>>> import numpy as np
>>> import numpy.linalg as la
>>> np.set_printoptions(suppress=True, linewidth=140)
>>> rd = lambda a: np.round(a, 2) + 0
>>> M = np.load("out2.npy")
>>> M
array([[ 3, -5,  9,  4,  0],
       [-3, -2, -9,  1, -5],
       [ 3, -5,  9, -5, -1],
       [-2, -5, -6,  3,  4],
       [ 1,  3,  3,  5, -1]])
>>> # rank 4
>>> rk = la.matrix_rank(M)
>>> rk
np.int64(4)
>>> null = la.svd(M)[2][rk:].T
>>> rd(null @ null.T)
array([[ 0.9,  0. , -0.3,  0. ,  0. ],
       [ 0. ,  0. ,  0. ,  0. ,  0. ],
       [-0.3,  0. ,  0.1,  0. ,  0. ],
       [ 0. ,  0. ,  0. ,  0. ,  0. ],
       [ 0. ,  0. ,  0. ,  0. ,  0. ]])
>>> rd(M @ null)
array([[0.],
       [0.],
       [0.],
       [0.],
       [0.]])
>>> [int(la.matrix_rank(np.delete(M, i, axis=0))) for i in range(5)]
[4, 4, 4, 4, 4]
>>> null.shape
(5, 1)
>>> np.allclose(M @ null, 0)
True
>>> [int(la.matrix_rank(M[:i])) for i in range(1, len(M) + 1)]
[1, 2, 3, 4, 4]
>>> arr = np.load("w.npy")
>>> rd(arr)
array([[-0.5 ,  0.87,  0.  ,  0.  ,  0.  ],
       [-0.87, -0.5 ,  0.  ,  0.  ,  0.  ],
       [ 0.  ,  0.  ,  1.  ,  0.  ,  0.  ],
       [ 0.  ,  0.  ,  0.  ,  1.  ,  0.  ],
       [ 0.  ,  0.  ,  0.  ,  0.  ,  1.  ]])
>>> u, g = arr[3], arr[1]
>>> u @ u
np.float64(1.0)
>>> u @ g
np.float64(0.0)
>>> p = (u @ g) / (u @ u) * u
>>> p
array([0., 0., 0., 0., 0.])
>>> la.matrix_rank(np.outer(u, g))
np.int64(1)
>>> rd(np.outer(u, g))
array([[ 0.  ,  0.  ,  0.  ,  0.  ,  0.  ],
       [ 0.  ,  0.  ,  0.  ,  0.  ,  0.  ],
       [ 0.  ,  0.  ,  0.  ,  0.  ,  0.  ],
       [-0.87, -0.5 ,  0.  ,  0.  ,  0.  ],
       [ 0.  ,  0.  ,  0.  ,  0.  ,  0.  ]])
>>> Q, V = la.qr(arr[:, :3])[0], la.qr(arr[:, 3:])[0]
>>> sig = la.svd(Q.T @ V, compute_uv=False)
>>> rd(la.norm(Q @ Q.T - V @ V.T, 2))
np.float64(1.0)
>>> np.degrees(np.arccos(sig.clip(0, 1)))
array([90., 90.])
>>> rd(np.sort(la.eigvals(arr).real))
array([-0.5, -0.5,  1. ,  1. ,  1. ])
>>> vec = np.array([1, 0, -3, -1, -1])
>>> 5 - la.matrix_rank(arr - np.eye(5), tol=1e-8)
np.int64(3)
>>> rd(la.det(arr))
np.float64(1.0)
>>> rd(np.sort(np.abs(np.degrees(np.angle(la.eigvals(arr))))))
array([  0.,   0.,   0., 120., 120.])
>>> [p for p in range(1, 25) if np.allclose(la.matrix_power(arr, p), np.eye(5))]
[3, 6, 9, 12, 15, 18, 21, 24]
>>> rd(la.inv(arr))
array([[-0.5 , -0.87,  0.  ,  0.  ,  0.  ],
       [ 0.87, -0.5 ,  0.  ,  0.  ,  0.  ],
       [ 0.  ,  0.  ,  1.  ,  0.  ,  0.  ],
       [ 0.  ,  0.  ,  0.  ,  1.  ,  0.  ],
       [ 0.  ,  0.  ,  0.  ,  0.  ,  1.  ]])
>>> vec = np.array([-3, 1, 1, 3, -2])
>>> h1 = np.maximum(arr @ vec, 0)
>>> rd(np.tanh(arr @ vec))
array([ 0.98,  0.97,  0.76,  1.  , -0.96])
>>> rd(arr.T @ h1)
array([-3.,  1.,  1.,  3.,  0.])
>>> rd(np.maximum(arr @ vec, 0) - np.maximum(-arr @ vec, 0))
array([ 2.37,  2.1 ,  1.  ,  3.  , -2.  ])
>>> rd(arr * (h1 > 1e-9)[:, None])
array([[-0.5 ,  0.87,  0.  ,  0.  ,  0.  ],
       [-0.87, -0.5 ,  0.  ,  0.  ,  0.  ],
       [ 0.  ,  0.  ,  1.  ,  0.  ,  0.  ],
       [ 0.  ,  0.  ,  0.  ,  1.  ,  0.  ],
       [ 0.  ,  0.  ,  0.  ,  0.  ,  0.  ]])
>>> W0 = np.tril(np.array([[1, 2, 3, 2], [0, 0, 2, -2], [3, -2, -1, 2], [3, -1, 3, 1]]), -1) + np.eye(4, dtype=int)
>>> W0
array([[ 1,  0,  0,  0],
       [ 0,  1,  0,  0],
       [ 3, -2,  1,  0],
       [ 3, -1,  3,  1]])
>>> # triangular
>>> evals, V = la.eig(W0)
>>> np.prod(evals)
np.float64(1.0)
>>> rd(np.sort(la.eigvals(W0.T)))
array([1., 1., 1., 1.])
>>> np.prod(np.diag(W0)), rd(la.det(W0))
(np.int64(1), np.float64(1.0))
>>> la.matrix_rank(W0 - W0[0, 0] * np.eye(4))
np.int64(2)
>>> [int(la.matrix_rank(la.matrix_power(W0, p))) for p in range(1, 5)]
[4, 4, 4, 4]
>>> rng = np.random.default_rng(986)
>>> labels = rng.permutation(4)
>>> other = W0[:, labels] * rng.choice([-1, 1], 4)
>>> other
array([[ 0,  0,  0,  1],
       [ 0,  0,  1,  0],
       [ 0, -1, -2,  3],
       [-1, -3, -1,  3]])
>>> U, _, Vh = la.svd(W0.T @ other)
>>> labels
array([3, 2, 1, 0])
>>> T = np.stack([other, 3 * other, other[::-1]])
>>> rd(la.norm(T, axis=(1, 2)))
array([ 6., 18.,  6.])
>>> la.matrix_rank(T.reshape(3, -1))
np.int64(2)
>>> (T @ other.T).shape
(3, 4, 4)
>>> hat = np.triu(np.array([[4, 5, 4, 2], [3, 4, 5, 0], [0, 2, 3, 4], [3, 0, 5, 2]]), 1) + np.eye(4)
>>> other = hat @ W0 @ la.inv(hat)
>>> hat @ W0 - W0 @ hat
array([[ 18., -10.,   6.,   0.],
       [ 15., -10.,   0.,   0.],
       [ 12., -19.,  10.,  -6.],
       [  0., -15.,  -7., -18.]])
>>> rd(np.poly(other))
array([ 1., -4.,  6., -4.,  1.])
>>> other
array([[   19.,  -100.,   434., -1772.],
       [   15.,   -84.,   365., -1490.],
       [   15.,   -81.,   358., -1458.],
       [    3.,   -16.,    71.,  -289.]])
>>> np.trace(other), np.trace(W0)
(np.float64(4.0), np.int64(4))
>>> feats = np.loadtxt("dump.csv", delimiter=",")
>>> rd(feats)
array([[0.29, 0.14, 0.29, 0.29],
       [0.27, 0.36, 0.27, 0.09],
       [0.33, 0.  , 0.33, 0.33],
       [0.2 , 0.4 , 0.2 , 0.2 ]])
>>> assert feats == feats.T
Traceback (most recent call last):
  File "<python-input-69>", line 1, in <module>
    assert feats == feats.T
           ^^^^^^^^^^^^^^^^
ValueError: The truth value of an array with more than one element is ambiguous. Use a.any() or a.all()
>>> rd(np.trace(feats))
np.float64(1.18)
>>> rd(feats @ feats)
array([[0.27, 0.21, 0.27, 0.25],
       [0.29, 0.21, 0.29, 0.22],
       [0.27, 0.18, 0.27, 0.27],
       [0.27, 0.25, 0.27, 0.2 ]])
>>> np.allclose(feats, feats.T)
False
>>> rd(np.sort(np.abs(la.eigvals(feats))))
array([0. , 0.2, 0.2, 1. ])
>>> np.argsort(-la.norm(feats, axis=0).round(6), kind="stable")[:3]
array([1, 0, 2])
>>> la.cond(feats) > 100
np.True_
>>> la.lstsq(feats[:-1].T, feats[-1])[2]
np.int32(3)
>>> np.unique(feats.round(6), axis=0).shape
(4, 4)
>>> rd(feats @ la.pinv(feats) @ feats)
array([[0.29, 0.14, 0.29, 0.29],
       [0.27, 0.36, 0.27, 0.09],
       [0.33, 0.  , 0.33, 0.33],
       [0.2 , 0.4 , 0.2 , 0.2 ]])
>>> np.allclose(feats[:-1].T @ la.lstsq(feats[:-1].T, feats[-1])[0], feats[-1])
True
>>> th = rng.uniform(0, 2 * np.pi, 28)
>>> Q, _ = la.qr(np.array([[-0.5, 0.3], [-0.1, -0.2], [0.7, 1.3], [0.4, 0.1]]))
>>> mat = 10 * np.c_[np.cos(th), np.sin(th)] @ Q.T
>>> rd(mat)
array([[-1.41,  1.49, -9.72, -1.18],
       [ 2.57,  1.34, -9.04, -3.13],
       [ 0.17, -1.47,  9.72,  1.83],
       [ 3.6 ,  1.25, -8.53, -3.57],
       [ 8.25, -0.76,  4.42, -3.44],
       [ 0.31,  1.46, -9.67, -2.07],
       [ 6.79, -1.12,  6.92, -2.19],
       [ 8.3 ,  0.31, -2.68, -4.87],
       [-1.06,  1.48, -9.74, -1.37],
       [-4.09,  1.41, -9.01,  0.36],
       [-8.34, -0.29,  2.57,  4.87],
       [-7.07, -0.7 ,  5.2 ,  4.73],
       [ 4.71, -1.37,  8.68, -0.75],
       [ 7.56,  0.58, -4.39, -4.82],
       [ 1.11,  1.43, -9.52, -2.46],
       [ 8.57,  0.17, -1.76, -4.83],
       [ 3.36, -1.45,  9.31,  0.08],
       [ 0.61,  1.45, -9.62, -2.22],
       [-7.47, -0.6 ,  4.54,  4.81],
       [-7.31, -0.64,  4.82,  4.78],
       [ 8.89, -0.18,  0.53, -4.55],
       [ 4.23, -1.4 ,  8.94, -0.44],
       [-5.86, -0.95,  6.73,  4.4 ],
       [-8.64,  0.58, -3.15,  3.9 ],
       [ 7.83, -0.9 ,  5.36, -3.03],
       [ 0.43,  1.45, -9.65, -2.13],
       [-4.02,  1.41, -9.04,  0.32],
       [ 0.01,  1.47, -9.7 , -1.92]])
>>> U, sig, Vh = la.svd(mat)
>>> rd(sig)
array([40.8, 33.7,  0. ,  0. ])
>>> np.argmax(sig[:-1] / (sig[1:] + 1e-6)) + 1
np.int64(2)
>>> other = U[:, :2] @ np.diag(sig[:2]) @ Vh[:2]
>>> rd(other)
array([[-1.41,  1.49, -9.72, -1.18],
       [ 2.57,  1.34, -9.04, -3.13],
       [ 0.17, -1.47,  9.72,  1.83],
       [ 3.6 ,  1.25, -8.53, -3.57],
       [ 8.25, -0.76,  4.42, -3.44],
       [ 0.31,  1.46, -9.67, -2.07],
       [ 6.79, -1.12,  6.92, -2.19],
       [ 8.3 ,  0.31, -2.68, -4.87],
       [-1.06,  1.48, -9.74, -1.37],
       [-4.09,  1.41, -9.01,  0.36],
       [-8.34, -0.29,  2.57,  4.87],
       [-7.07, -0.7 ,  5.2 ,  4.73],
       [ 4.71, -1.37,  8.68, -0.75],
       [ 7.56,  0.58, -4.39, -4.82],
       [ 1.11,  1.43, -9.52, -2.46],
       [ 8.57,  0.17, -1.76, -4.83],
       [ 3.36, -1.45,  9.31,  0.08],
       [ 0.61,  1.45, -9.62, -2.22],
       [-7.47, -0.6 ,  4.54,  4.81],
       [-7.31, -0.64,  4.82,  4.78],
       [ 8.89, -0.18,  0.53, -4.55],
       [ 4.23, -1.4 ,  8.94, -0.44],
       [-5.86, -0.95,  6.73,  4.4 ],
       [-8.64,  0.58, -3.15,  3.9 ],
       [ 7.83, -0.9 ,  5.36, -3.03],
       [ 0.43,  1.45, -9.65, -2.13],
       [-4.02,  1.41, -9.04,  0.32],
       [ 0.01,  1.47, -9.7 , -1.92]])
>>> rd(la.norm(mat - other) / la.norm(mat))
np.float64(0.0)
>>> C2 = np.cov(other, rowvar=False)
>>> rd(np.median(other, axis=0))
array([ 0.52,  0.24, -2.22, -1.65])
>>> rd(np.polyfit(other[:, 1], other[:, 3], 1))
array([-0.96, -0.49])
>>> hat = np.triu(np.array([[6, 1, -9, 3, 0],
...     [2, -8, 1, 5, 3],
...     [-1, 2, -2, -1, 8],
...     [3, -2, 1, 1, 9],
...     [-7, -9, -1, -3, 1]]), 1) + np.eye(5)
>>> other = hat @ arr @ la.inv(hat)
>>> rd(np.trace(other)), rd(np.trace(arr))
(np.float64(2.0), np.float64(2.0))
>>> rd(np.poly(other))
array([ 1., -2.,  1., -1.,  2., -1.])
>>> rd(hat @ arr - arr @ hat)
array([[ -0.87,   0.  , -14.37,   0.17,  -2.6 ],
       [  0.  ,   0.87,  -6.29,  10.1 ,   4.5 ],
       [  0.  ,   0.  ,   0.  ,   0.  ,   0.  ],
       [  0.  ,   0.  ,   0.  ,   0.  ,   0.  ],
       [  0.  ,   0.  ,   0.  ,   0.  ,   0.  ]])
>>> rd(other)
array([[ -1.37,   1.73, -23.03, -24.59, 400.31],
       [ -0.87,   0.37,  -7.16,  -1.39,  71.71],
       [  0.  ,   0.  ,   1.  ,   0.  ,   0.  ],
       [  0.  ,   0.  ,   0.  ,   1.  ,   0.  ],
       [  0.  ,   0.  ,   0.  ,   0.  ,   1.  ]])
>>> A = np.loadtxt("test0.csv", delimiter=",")
>>> rd(A)
array([[0.54, 0.  , 0.46],
       [0.25, 0.58, 0.17],
       [0.24, 0.53, 0.24]])
>>> # rows sum to 1
>>> rd(la.det(A))
np.float64(0.02)
>>> rd(np.trace(A))
np.float64(1.36)
>>> rd(A @ A)
array([[0.4 , 0.24, 0.36],
       [0.32, 0.43, 0.25],
       [0.31, 0.43, 0.25]])
>>> evals, V = la.eig(A)
>>> rd(evals)
array([1.  , 0.27, 0.09])
>>> rd(np.sort(la.eigvals(la.inv(A))))
array([ 1.  ,  3.75, 11.05])
